$ ipython --no-banner

In [1]: import numpy as np

In [2]: np.set_printoptions(precision=2, suppress=True, linewidth=100, sign=" ")

In [3]: def tidy(a):
   ...:     return np.round(a, 2) + 0
   ...: 

In [4]: feats = np.array([[-0.3, 22.0, -0.2, -0.7, -0.5],
   ...:     [1.8, 20.0, 0.8, 1.7, -2.0],
   ...:     [-1.4, 4.0, 0.2, 1.8, -0.3],
   ...:     [-2.1, -18.0, 0.3, 0.6, -0.1],
   ...:     [-2.0, 14.0, 1.3, 1.4, -0.8],
   ...:     [-0.5, -2.0, -1.4, 0.5, 0.8],
   ...:     [0.3, 14.0, -0.5, 0.1, 0.4]])

In [5]: feats @ feats
---------------------------------------------------------------------------
ValueError                                Traceback (most recent call last)
Cell In[5], line 1
----> 1 feats @ feats

ValueError: matmul: Input operand 1 has a mismatch in its core dimension 0, with gufunc signature (n?,k),(k,m?)->(n?,m?) (size 7 is different from 5)

In [6]: cov = feats.T @ feats

In [7]: tidy(np.linalg.eigvalsh(cov)[::-1])
Out[7]: array([ 1624.03,    16.96,     8.7 ,     3.53,     0.52])

In [8]: tidy(cov)
Out[8]: 
array([[  14.04,   38.8 ,   -1.46,   -3.53,   -1.5 ],
       [  38.8 , 1620.  ,   21.  ,   35.  ,  -57.6 ],
       [  -1.46,   21.  ,    4.71,    3.11,   -3.95],
       [  -3.53,   35.  ,    3.11,    9.2 ,   -4.33],
       [  -1.5 ,  -57.6 ,   -3.95,   -4.33,    5.79]])

In [9]: print(np.linalg.matrix_rank(cov))
5

In [10]: tidy(np.diag(cov))
Out[10]: array([   14.04,  1620.  ,     4.71,     9.2 ,     5.79])

In [11]: np.trace(cov), (feats ** 2).sum()
Out[11]: (np.float64(1653.74), np.float64(1653.74))

In [12]: (feats @ feats.T).shape
Out[12]: (7, 7)

In [13]: x = np.array([2, 3, 2, 3, 4])

In [14]: target = feats @ x

In [15]: try:
    ...:     np.linalg.solve(feats, target)
    ...: except np.linalg.LinAlgError as e:
    ...:     print("failed:", e)
    ...: 
failed: Last 2 dimensions of the array must be square

In [16]: tidy(np.linalg.solve(feats.T @ feats, feats.T @ target))
Out[16]: array([ 2.,  3.,  2.,  3.,  4.])

In [17]: rng = np.random.default_rng(48)

In [18]: target = target + 0.1 * rng.normal(size=7)

In [19]: tidy(target)
Out[19]: array([ 60.87,  62.43,  13.82, -56.06,  41.62,  -5.2 ,  43.59])

In [20]: b, *_ = np.linalg.lstsq(feats, target)

In [21]: [round(float(np.linalg.norm(np.linalg.solve(feats.T @ feats + lam * np.eye(5), feats.T @ target))), 2) for lam in (0, 1, 10, 100)]
Out[21]: [6.46, 3.99, 3.08, 2.82]

In [22]: b.round()
Out[22]: array([ 2.,  3.,  2.,  3.,  4.])

In [23]: print(tidy(feats.T @ (target - feats @ b)))
[ 0.  0.  0.  0.  0.]

In [24]: Y = np.array([[2, 1, 1, 2, 0],
    ...:     [0, 2, 2, 2, 0],
    ...:     [1, 0, 1, 1, 2],
    ...:     [1, 1, 1, 2, 0],
    ...:     [2, 0, 2, 1, 2]])

In [25]: F = np.triu(Y)

In [26]: print(F)
[[ 2  1  1  2  0]
 [ 0  2  2  2  0]
 [ 0  0  1  1  2]
 [ 0  0  0  2  0]
 [ 0  0  0  0  2]]

In [27]: Y = F + rng.integers(-2, 3, (5, 4)) @ rng.integers(-2, 3, (4, 5))

In [28]: Y
Out[28]: 
array([[-3, -1,  0,  1,  3],
       [ 7,  9,  4,  2, -9],
       [ 0,  0,  4,  0,  2],
       [-1,  3, -2, -2, -5],
       [ 2, -1,  4,  2,  4]])

In [29]: np.abs(Y - F).sum(axis=1)
Out[29]: array([ 12,  25,   4,  15,  11])
